% python3 -q
>>> import numpy as np
>>> np.set_printoptions(precision=4, suppress=True, linewidth=160)
>>> A = np.load("a.npy")
>>> A
array([[  0.3197, -11.3574,  -5.2855],
       [  0.3422, -10.7875,  -5.1836],
       [  0.3535, -10.4522,  -5.1218],
       [  0.3574, -10.3239,  -5.0977],
       [  0.3679,  -7.1948,  -4.4256],
       [  0.2611,  -5.1528,  -3.8519],
       [  0.0769,  -3.4952,  -3.2322],
       [  0.0628,  -3.3989,  -3.1893],
       [ -0.1415,  -2.2312,  -2.5664],
       [ -0.0517,  -0.0531,  -0.0808],
       [  0.2221,   0.2043,   0.2898],
       [  0.8804,   0.7312,   0.8877],
       [  2.9584,   2.3666,   1.9981],
       [  3.4203,   2.7481,   2.1797],
       [  8.7606,   7.5985,   3.6686]])
>>> x0 = np.array([0, 5, 2])
>>> target = A @ x0
>>> np.round(np.linalg.solve(A.T @ A, A.T @ target), 4) + 0
array([0., 5., 2.])
>>> rng = np.random.default_rng(17)
>>> target = target + 0.3 * rng.normal(size=15)
>>> target
array([-67.0276, -64.2032, -62.6666, -62.193 , -45.3936, -33.4622, -24.1836, -23.6347, -16.3554,  -0.4427,   0.9181,   5.7089,  15.2211,  18.6578,  45.5069])
>>> beta, *_ = np.linalg.lstsq(A, target)
>>> np.round(np.linalg.norm(target - A @ beta), 4)
np.float64(1.3312)
>>> out = A + rng.integers(-2, 3, (15, 2)) @ rng.integers(-2, 3, (2, 3))
>>> out
array([[  2.3197,  -9.3574,  -4.2855],
       [  2.3422,  -6.7875,  -5.1836],
       [  0.3535, -14.4522,  -3.1218],
       [  2.3574, -12.3239,  -2.0977],
       [  0.3679, -11.1948,  -2.4256],
       [  0.2611,  -5.1528,  -3.8519],
       [  0.0769,  -3.4952,  -3.2322],
       [ -3.9372,  -7.3989,  -5.1893],
       [  1.8585,   3.7688,  -3.5664],
       [ -2.0517,   1.9469,  -3.0808],
       [ -1.7779,  -1.7957,  -0.7102],
       [  4.8804,   2.7312,   3.8877],
       [  0.9584,  -1.6334,   1.9981],
       [  5.4203,   8.7481,   1.1797],
       [  6.7606,   3.5985,   3.6686]])
>>> np.linalg.matrix_rank(out - A, tol=1e-8)
np.int64(2)
>>> np.abs(out - A).sum(axis=1)
array([ 5.,  6.,  6.,  7.,  6.,  0.,  0., 10.,  9.,  7.,  5.,  9.,  6.,  9.,  6.])
>>> np.round(np.linalg.svd(out - A, compute_uv=False), 4) + 0
array([14.8983,  8.7773,  0.    ])
>>> hat = out @ np.linalg.solve(out.T @ out, out.T)
>>> np.linalg.matrix_rank(np.eye(15) - hat)
np.int64(12)
>>> np.allclose(hat @ hat, hat)
True
>>> out = np.c_[A[:, :2] @ np.array([[7, 3], [3, -8]]), np.array([1, -1, 0, -1, 0, -2, 0, -3, 3, 1, -3, 2, 3, 1, -3])]
>>> out
array([[-31.8343,  91.8183,   1.    ],
       [-29.9671,  87.3266,  -1.    ],
       [-28.8821,  84.6781,   0.    ],
       [-28.4699,  83.6634,  -1.    ],
       [-19.0091,  58.6621,   0.    ],
       [-13.6307,  42.0057,  -2.    ],
       [ -9.9473,  28.1923,   0.    ],
       [ -9.7571,  27.3796,  -3.    ],
       [ -7.6841,  17.4251,   3.    ],
       [ -0.5212,   0.2697,   1.    ],
       [  2.1676,  -0.9681,  -3.    ],
       [  8.3564,  -3.2084,   2.    ],
       [ 27.8086, -10.0576,   3.    ],
       [ 32.1864, -11.7239,   1.    ],
       [ 84.1197, -34.5062,  -3.    ]])
>>> np.round(np.linalg.norm(out - A @ np.linalg.lstsq(A, out)[0], axis=0), 4) + 0
array([0.   , 0.   , 7.105])
>>> labels = A[:, 1] > np.median(A[:, 1])
>>> r0 = A[labels].mean(axis=0) - A[~labels].mean(axis=0)
>>> ((A - A.mean(axis=0)) @ r0 > 0).astype(int)
array([0, 0, 0, 0, 0, 0, 0, 0, 1, 1, 1, 1, 1, 1, 1])
>>> np.argsort(-np.abs(r0).round(6), kind="stable")
array([1, 2, 0])
>>> data = 3 * np.eye(3) + np.eye(3, k=1)
>>> data
array([[3., 1., 0.],
       [0., 3., 1.],
       [0., 0., 3.]])
>>> # triangular: eigenvalues sit on the diagonal
>>> x0 = np.array([3, 7, 7])
>>> data @ (2 * x0)
array([32., 56., 42.])
>>> np.einsum("ij,j->i", data, x0)
array([16., 28., 21.])
>>> data * x0
array([[ 9.,  7.,  0.],
       [ 0., 21.,  7.],
       [ 0.,  0., 21.]])
>>> data @ np.ones(3)
array([4., 4., 3.])
>>> M = np.load("block14.npy")
>>> M
array([[-2.,  0., -3.],
       [ 0., -2.,  0.],
       [-3.,  0., -2.]])
>>> # equal to its transpose
>>> evals, vecs = np.linalg.eig(M)
>>> evals
array([ 1., -5., -2.])
>>> np.sort(np.linalg.eigvals(M.T))
array([-5., -2.,  1.])
>>> np.round(M @ vecs[:, 0] - evals[0] * vecs[:, 0], 4) + 0
array([0., 0., 0.])
>>> evals, vecs = np.linalg.eigh(M)
>>> np.unique(evals.round(6) + 0, return_counts=True)[1]
array([1, 1, 1])
>>> (evals > 1e-8).sum(), (evals < -1e-8).sum()
(np.int64(1), np.int64(2))
>>> np.abs(vecs[:, -1])
array([0.7071, 0.    , 0.7071])
>>> np.linalg.eigvalsh(M @ M)
array([ 1.,  4., 25.])
>>> evals.sum(), np.trace(M)
(np.float64(-6.0), np.float64(-6.0))
>>> np.abs(vecs[:, -1]).round(6).argmax()
np.int64(0)
>>> np.linalg.svd(M, compute_uv=False)
array([5., 2., 1.])
>>> out = M[0, 0] * M[1:] - np.outer(M[1:, 0], M[0])
>>> out
array([[ 0.,  4.,  0.],
       [ 0.,  0., -5.]])
>>> M[:, 0] / M[0, 0]
array([ 1. , -0. ,  1.5])
>>> U, sigma, Vh = np.linalg.svd(out, full_matrices=False)
>>> U.T @ U
array([[1., 0.],
       [0., 1.]])
>>> U.T @ out @ Vh.T
array([[5., 0.],
       [0., 4.]])
>>> sigma
array([5., 4.])
>>> (sigma > 1e-8).sum()
np.int64(2)
>>> np.abs(Vh[0])
array([0., 0., 1.])
>>> np.cumsum(sigma ** 2) / np.sum(sigma ** 2)
array([0.6098, 1.    ])
>>> np.all(np.linalg.eigvalsh(M) > 0)
np.False_
>>> round(np.linalg.eigvalsh(M).min(), 4)
np.float64(-5.0)
>>> X = np.load("arr.npy")
>>> X
array([[39., 18.,  0.],
       [18., 12.,  0.],
       [ 0.,  0.,  3.]])
>>> X @ X
array([[1845.,  918.,    0.],
       [ 918.,  468.,    0.],
       [   0.,    0.,    9.]])
>>> (X - X.T) / 2
array([[0., 0., 0.],
       [0., 0., 0.],
       [0., 0., 0.]])
>>> round(np.linalg.det(X), 4)
np.float64(432.0)
>>> np.sort(np.abs(np.linalg.eigvals(X)))
array([ 3.,  3., 48.])
>>> np.allclose(X, X.T)
True
>>> np.trace(X)
np.float64(54.0)
>>> np.linalg.matrix_power(X, 3)
array([[88479., 44226.,     0.],
       [44226., 22140.,     0.],
       [    0.,     0.,    27.]])
>>> round(np.abs(np.linalg.eigvals(X)).max(), 4)
np.float64(48.0)
>>> x0 = np.ones(3)
>>> for _ in range(4):
...     x0 = X @ x0
...     x0 /= np.linalg.norm(x0)
...     print(round(x0 @ X @ x0, 4))
... 
47.8831
47.9995
48.0
48.0
>>> np.round(np.linalg.eigvalsh(X)[-1], 4)
np.float64(48.0)
>>> evals, vecs = np.linalg.eig(X)
>>> np.sort(np.linalg.eigvals(np.linalg.inv(X)))
array([0.0208, 0.3333, 0.3333])
>>> np.sort(np.linalg.eigvals(X @ X))
array([   9.,    9., 2304.])
>>> low = np.linalg.cholesky(X)
>>> X / np.sqrt(np.outer(np.diag(X), np.diag(X)))
array([[1.    , 0.8321, 0.    ],
       [0.8321, 1.    , 0.    ],
       [0.    , 0.    , 1.    ]])
>>> low
array([[6.245 , 0.    , 0.    ],
       [2.8823, 1.9215, 0.    ],
       [0.    , 0.    , 1.7321]])
>>> np.prod(np.diag(low)) ** 2, round(float(np.linalg.det(X)), 4)
(np.float64(432.0), 432.0)
>>> r0 = np.array([3, -7, 7, -3])
>>> W0 = 5 * np.eye(4) + np.outer(r0, r0)
>>> W0
array([[ 14., -21.,  21.,  -9.],
       [-21.,  54., -49.,  21.],
       [ 21., -49.,  54., -21.],
       [ -9.,  21., -21.,  14.]])
>>> out = data[0, 0] * data[1:] - np.outer(data[1:, 0], data[0])
>>> out
array([[0., 9., 3.],
       [0., 0., 9.]])
>>> np.flatnonzero(~out.round(6).any(axis=1))
array([], dtype=int64)
>>> np.poly(W0)
array([    1.,  -136.,  1890., -9200., 15125.])
>>> np.einsum("ij,ji->", W0, W0)
np.float64(14716.0)
>>> round(np.linalg.eigvals(W0).sum().real, 4)
np.float64(136.0)
>>> hat = np.triu(np.array([[3, 3, 3, 1], [3, 0, 3, 3], [2, 3, 2, 3], [2, 1, 2, 0]]), 1) + np.eye(4)
>>> out = hat @ W0 @ np.linalg.inv(hat)
>>> np.linalg.matrix_rank(out)
np.int64(4)
>>> out
array([[   5.,    0.,    0.,    0.],
       [  15.,  -75.,  230., -480.],
       [  -6.,   32.,  -87.,  192.],
       [  -9.,   48., -138.,  293.]])
>>> hat @ W0 - W0 @ hat
array([[ -9.,  -6.,  15.,   0.],
       [ 36., -21.,   0., -15.],
       [-27.,   0.,  21.,   6.],
       [  0.,  27., -36.,   9.]])
>>> np.trace(out), np.trace(W0)
(np.float64(136.0), np.float64(136.0))
>>> round(float(np.linalg.det(out)), 4)
15125.0
>>> m1 = np.load("mat.npy")
>>> m1
array([[1.02, 2.  , 0.  , 0.  ],
       [2.  , 0.02, 2.  , 0.  ],
       [1.  , 0.  , 1.02, 1.  ],
       [1.  , 2.  , 0.  , 0.02]])
>>> r0 = np.array([0, -2, -1, -2])
>>> out = m1 + np.outer(r0, np.eye(4)[0])
>>> out
array([[ 1.02,  2.  ,  0.  ,  0.  ],
       [ 0.  ,  0.02,  2.  ,  0.  ],
       [ 0.  ,  0.  ,  1.02,  1.  ],
       [-1.  ,  2.  ,  0.  ,  0.02]])
>>> np.round(np.linalg.det(out) / np.linalg.det(m1), 4), round(float(1 + np.linalg.solve(m1, r0)[0]), 4)
(np.float64(102.5223), 102.5223)
>>> np.linalg.matrix_rank(out - m1)
np.int64(1)
>>> x0 = np.array([-2, -2, 2])
>>> target = data @ x0
>>> beta, lr = np.zeros(3), 1 / np.linalg.norm(data, 2) ** 2
>>> for i in range(250):
...     beta -= lr * data.T @ (data @ beta - target)
...     if i % 50 == 0: print(i, round(np.linalg.norm(data @ beta - target), 4))
... 
0 3.41
50 0.0
100 0.0
150 0.0
200 0.0
>>> round(float(np.linalg.cond(data)), 4)
1.6017
>>> U, sigma, Vh = np.linalg.svd(m1)
>>> sigma
array([3.6606, 2.6276, 0.8814, 0.0093])
>>> out = U[:, :3] @ np.diag(sigma[:3]) @ Vh[:3]
>>> np.linalg.matrix_rank(m1, rtol=0.05)
np.int64(3)
>>> round(np.linalg.norm(m1 - out, 2), 4), round(float(sigma[3]), 4)
(np.float64(0.0093), 0.0093)
>>> Q, vecs = np.linalg.qr(m1[:, :2])[0], np.linalg.qr(m1[:, 2:])[0]
>>> sigma = np.linalg.svd(Q.T @ vecs, compute_uv=False)
>>> (sigma > 0.9).sum()
np.int64(1)
>>> round(float(np.linalg.norm(Q @ Q.T - vecs @ vecs.T, 2)), 4)
0.9999
>>> sigma
array([1.    , 0.0127])
>>> F = np.array([[3, 0, 1, 3], [1, 2, 3, 1]])
>>> F[0] = F[1]
>>> F
array([[1, 2, 3, 1],
       [1, 2, 3, 1]])
>>> # rank 1
>>> out = F[0, 0] * F[1:] - np.outer(F[1:, 0], F[0])
>>> out
array([[0, 0, 0, 0]])
>>> np.linalg.matrix_rank(out), np.linalg.matrix_rank(F)
(np.int64(0), np.int64(1))
>>> th = np.radians(15)
>>> r_ = np.eye(4)
>>> r_[0, 0] = r_[3, 3] = np.cos(th)
>>> r_[0, 3], r_[3, 0] = -np.sin(th), np.sin(th)
>>> r_
array([[ 0.9659,  0.    ,  0.    , -0.2588],
       [ 0.    ,  1.    ,  0.    ,  0.    ],
       [ 0.    ,  0.    ,  1.    ,  0.    ],
       [ 0.2588,  0.    ,  0.    ,  0.9659]])
>>> out = F @ r_.T
>>> np.round(np.linalg.svd(F, compute_uv=False), 4) + 0, np.round(np.linalg.svd(out, compute_uv=False), 4) + 0
(array([5.4772, 0.    ]), array([5.4772, 0.    ]))
>>> np.round(np.linalg.det(r_), 4), round(np.trace(r_), 4)
(np.float64(1.0), np.float64(3.9319))
>>> np.abs(out - F).max(axis=0)
array([0.2929, 0.    , 0.    , 0.2247])
>>> np.allclose(F @ F.T, out @ out.T)
True
